$ python3 -q
>>> import numpy as np
>>> from numpy import linalg as LA
>>> np.set_printoptions(precision=2, suppress=True, linewidth=200, floatmode="fixed")
>>> arr = np.loadtxt("test13.csv", delimiter=",")
>>> print(arr)
[[-5.00  0.00  0.00  0.00]
 [-4.00 -3.00  0.00  0.00]
 [-6.00 -7.00  2.00  0.00]
 [ 4.00 -5.00 -5.00 -6.00]]
>>> B = np.array([[-9, -4], [2, 0], [0, -6], [-8, 0]])
>>> print(np.vstack([arr, B.T]).shape)
(6, 4)
>>> print(np.einsum("ik,kj->ij", arr, B))
[[45.00 20.00]
 [30.00 16.00]
 [40.00 12.00]
 [ 2.00 14.00]]
>>> print(B.T @ arr.T)
[[45.00 30.00 40.00  2.00]
 [20.00 16.00 12.00 14.00]]
>>> print(LA.matrix_rank(np.vstack([arr, B.T])))
4
>>> print(arr @ B)
[[45.00 20.00]
 [30.00 16.00]
 [40.00 12.00]
 [ 2.00 14.00]]
>>> print(np.einsum("ij->j", arr))
[-11.00 -15.00  -3.00  -6.00]
>>> print(LA.matrix_rank(arr @ B))
2
>>> rng = np.random.default_rng(90)
>>> idx = rng.permutation(4)
>>> print(idx)
[1 2 3 0]
>>> B = arr[idx][:, idx]
>>> print(np.round(LA.det(B), 2), round(LA.det(arr[idx]), 2))
-180.0 180.0
>>> print(np.allclose(B, arr))
False
>>> proj = np.triu(np.array([[2, 2, -1, 0], [2, -1, 2, 0], [-2, 2, 2, 0], [0, -2, 2, -1]]), 1) + np.eye(4)
>>> B = proj @ arr @ LA.inv(proj)
>>> print(round(LA.det(B), 2))
-180.0
>>> print(LA.matrix_rank(B))
4
>>> print(proj @ arr - arr @ proj)
[[ -2.00  11.00  -7.00   0.00]
 [-12.00  -6.00   6.00   0.00]
 [  0.00  12.00   8.00   0.00]
 [  0.00  -8.00  14.00   0.00]]
>>> print(np.poly(B))
[   1.00   12.00   35.00  -36.00 -180.00]
>>> print(B)
[[ -7.00  15.00 -39.00   0.00]
 [-16.00  15.00 -42.00   0.00]
 [ -6.00   5.00 -14.00   0.00]
 [  4.00 -13.00  25.00  -6.00]]
